$ python -q
>>> import numpy as np
>>> np.set_printoptions(suppress=True, linewidth=100)
>>> F = np.load("run15.npy")
>>> F
array([[ 0,  0,  0,  0,  0,  0,  0,  0,  0,  0,  0,  0],
       [ 0,  0,  0,  0,  0,  0,  0,  0,  0,  0,  0,  0],
       [-1,  1, -2,  1,  2, -1,  0, -1,  2, -2,  0, -1],
       [ 0,  0,  0,  0,  0,  0,  0,  0,  0,  0,  0,  0],
       [-1,  1, -2,  1,  2, -1,  0, -1,  2, -2,  0, -1]])
>>> # rank 1
>>> U, sigma, VT = np.linalg.svd(F)
>>> print(sigma.round(1) + 0)
[6.6 0.  0.  0.  0. ]
>>> np.argmax(sigma[:-1] / (sigma[1:] + 1e-6)) + 1
np.int64(1)
>>> B = U[:, :1] @ np.diag(sigma[:1]) @ VT[:1]
>>> round(np.abs(F - B).max(), 1)
np.float64(0.0)
>>> print(np.linalg.matrix_rank(F, rtol=0.05))
1
>>> B.round(1) + 0
array([[ 0.,  0.,  0.,  0.,  0.,  0.,  0.,  0.,  0.,  0.,  0.,  0.],
       [ 0.,  0.,  0.,  0.,  0.,  0.,  0.,  0.,  0.,  0.,  0.,  0.],
       [-1.,  1., -2.,  1.,  2., -1.,  0., -1.,  2., -2.,  0., -1.],
       [ 0.,  0.,  0.,  0.,  0.,  0.,  0.,  0.,  0.,  0.,  0.,  0.],
       [-1.,  1., -2.,  1.,  2., -1.,  0., -1.,  2., -2.,  0., -1.]])
>>> np.linalg.matrix_rank(B)
np.int64(1)
>>> np.linalg.lstsq(F[:-1].T, F[-1])[2]
np.int32(1)
>>> round(float(np.trace(np.linalg.pinv(F) @ F)), 1)
1.0
>>> F.ravel(order="F")
array([ 0,  0, -1,  0, -1,  0,  0,  1,  0,  1,  0,  0, -2,  0, -2,  0,  0,  1,  0,  1,  0,  0,  2,
        0,  2,  0,  0, -1,  0, -1,  0,  0,  0,  0,  0,  0,  0, -1,  0, -1,  0,  0,  2,  0,  2,  0,
        0, -2,  0, -2,  0,  0,  0,  0,  0,  0,  0, -1,  0, -1])
>>> F.reshape(2, -1)
array([[ 0,  0,  0,  0,  0,  0,  0,  0,  0,  0,  0,  0,  0,  0,  0,  0,  0,  0,  0,  0,  0,  0,
         0,  0, -1,  1, -2,  1,  2, -1],
       [ 0, -1,  2, -2,  0, -1,  0,  0,  0,  0,  0,  0,  0,  0,  0,  0,  0,  0, -1,  1, -2,  1,
         2, -1,  0, -1,  2, -2,  0, -1]])
>>> blk = F.reshape(5, 2, -1)
>>> print(blk[:, 0])
[[ 0  0  0  0  0  0]
 [ 0  0  0  0  0  0]
 [-1  1 -2  1  2 -1]
 [ 0  0  0  0  0  0]
 [-1  1 -2  1  2 -1]]
>>> np.einsum("ihd,ihd->ih", blk, blk)
array([[ 0,  0],
       [ 0,  0],
       [12, 10],
       [ 0,  0],
       [12, 10]])
>>> np.swapaxes(blk, 1, 2)[3]
array([[0, 0],
       [0, 0],
       [0, 0],
       [0, 0],
       [0, 0],
       [0, 0]])
>>> f = np.array([-3, -1, 1, 1, 3])
>>> v = np.array([4, -1, 5, 2, 1, -2, -4])
>>> data = f[:, None] + v[None, :]
>>> print(data)
[[ 1 -4  2 -1 -2 -5 -7]
 [ 3 -2  4  1  0 -3 -5]
 [ 5  0  6  3  2 -1 -3]
 [ 5  0  6  3  2 -1 -3]
 [ 7  2  8  5  4  1 -1]]
>>> # row 3 repeats row 2
>>> print(round(float(np.linalg.norm(data, 2) / np.linalg.norm(data)), 1))
0.9
>>> np.linalg.cond(data) > 100
np.True_
>>> np.linalg.matrix_rank(data, rtol=0.1)
np.int64(2)
>>> np.allclose(data[:-1].T @ np.linalg.lstsq(data[:-1].T, data[-1])[0], data[-1])
True
>>> np.round(data @ np.linalg.pinv(data) @ data, 1) + 0
array([[ 1., -4.,  2., -1., -2., -5., -7.],
       [ 3., -2.,  4.,  1.,  0., -3., -5.],
       [ 5.,  0.,  6.,  3.,  2., -1., -3.],
       [ 5.,  0.,  6.,  3.,  2., -1., -3.],
       [ 7.,  2.,  8.,  5.,  4.,  1., -1.]])
>>> round(np.trace(np.linalg.pinv(data) @ data), 1)
np.float64(2.0)
>>> feats = np.arange(99).reshape(11, 9) + 5
>>> print(feats)
[[  5   6   7   8   9  10  11  12  13]
 [ 14  15  16  17  18  19  20  21  22]
 [ 23  24  25  26  27  28  29  30  31]
 [ 32  33  34  35  36  37  38  39  40]
 [ 41  42  43  44  45  46  47  48  49]
 [ 50  51  52  53  54  55  56  57  58]
 [ 59  60  61  62  63  64  65  66  67]
 [ 68  69  70  71  72  73  74  75  76]
 [ 77  78  79  80  81  82  83  84  85]
 [ 86  87  88  89  90  91  92  93  94]
 [ 95  96  97  98  99 100 101 102 103]]
>>> rk = np.linalg.matrix_rank(feats)
>>> rk
np.int64(2)
>>> null = np.linalg.svd(feats)[2][rk:].T
>>> null.shape
(9, 7)
>>> np.allclose(feats @ null, 0)
True
>>> [int(np.linalg.matrix_rank(feats[:i])) for i in range(1, len(feats) + 1)]
[1, 2, 2, 2, 2, 2, 2, 2, 2, 2, 2]
>>> [int(np.linalg.matrix_rank(feats[:, :j + 1])) for j in range(9)]
[1, 2, 2, 2, 2, 2, 2, 2, 2]
>>> np.round(null @ null.T, 1) + 0
array([[ 0.6, -0.3, -0.2, -0.2, -0.1,  0. ,  0. ,  0.1,  0.2],
       [-0.3,  0.7, -0.2, -0.2, -0.1, -0.1,  0. ,  0. ,  0.1],
       [-0.2, -0.2,  0.8, -0.1, -0.1, -0.1,  0. ,  0. ,  0. ],
       [-0.2, -0.2, -0.1,  0.9, -0.1, -0.1, -0.1, -0.1,  0. ],
       [-0.1, -0.1, -0.1, -0.1,  0.9, -0.1, -0.1, -0.1, -0.1],
       [ 0. , -0.1, -0.1, -0.1, -0.1,  0.9, -0.1, -0.2, -0.2],
       [ 0. ,  0. ,  0. , -0.1, -0.1, -0.1,  0.8, -0.2, -0.2],
       [ 0.1,  0. ,  0. , -0.1, -0.1, -0.2, -0.2,  0.7, -0.3],
       [ 0.2,  0.1,  0. ,  0. , -0.1, -0.2, -0.2, -0.3,  0.6]])
